$ ipython --no-banner

In [1]: import numpy as np

In [2]: from numpy import linalg as LA

In [3]: np.set_printoptions(precision=3, suppress=True, linewidth=140)

In [4]: tidy = lambda a: np.round(a, 3) + 0

In [5]: K = np.load("sample4.npy")

In [6]: print(K)
[[0 0 1 0]
 [0 0 0 2]
 [0 2 0 0]
 [2 0 0 0]]

In [7]: rng = np.random.default_rng(564)

In [8]: idx = rng.permutation(4)

In [9]: print(idx)
[3 2 1 0]

In [10]: other = K[idx][:, idx]

In [11]: print(np.allclose(other, K))
False

In [12]: print(tidy(np.sort(np.abs(LA.eigvals(other)))))
[1.682 1.682 1.682 1.682]

In [13]: F = np.loadtxt("layer3.csv", delimiter=",")

In [14]: print(F)
[[-5.398 -3.857 -2.226]
 [-3.857  0.924  3.139]
 [-2.226  3.139 -7.526]]

In [15]: # equal to its transpose

In [16]: idx = rng.permutation(3)

In [17]: print(idx)
[0 2 1]

In [18]: other = F[idx][:, idx]

In [19]: print(tidy(LA.det(other)), tidy(LA.det(F[idx])))
252.009 -252.009

In [20]: print(tidy(np.sort(np.abs(LA.eigvals(other)))))
[4. 7. 9.]

In [21]: def softmax(z):
    ...:     e = np.exp(z - z.max(axis=-1, keepdims=True))
    ...:     return e / e.sum(axis=-1, keepdims=True)
    ...: 

In [22]: print(tidy(softmax(10 * F[1])))
[0. 0. 1.]

In [23]: print(tidy(softmax(F[1])))
[0.001 0.098 0.901]

In [24]: att = F @ F.T / np.sqrt(3)

In [25]: print(tidy(softmax(att)[1] @ F))
[-3.857  0.923  3.138]

In [26]: print(softmax(att).round(6).argmax(axis=1))
[0 1 2]

In [27]: print(tidy(softmax(att)))
[[1. 0. 0.]
 [0. 1. 0.]
 [0. 0. 1.]]

In [28]: print(tidy(softmax(att + np.triu(np.full(att.shape, -np.inf), 1))))
[[1. 0. 0.]
 [0. 1. 0.]
 [0. 0. 1.]]
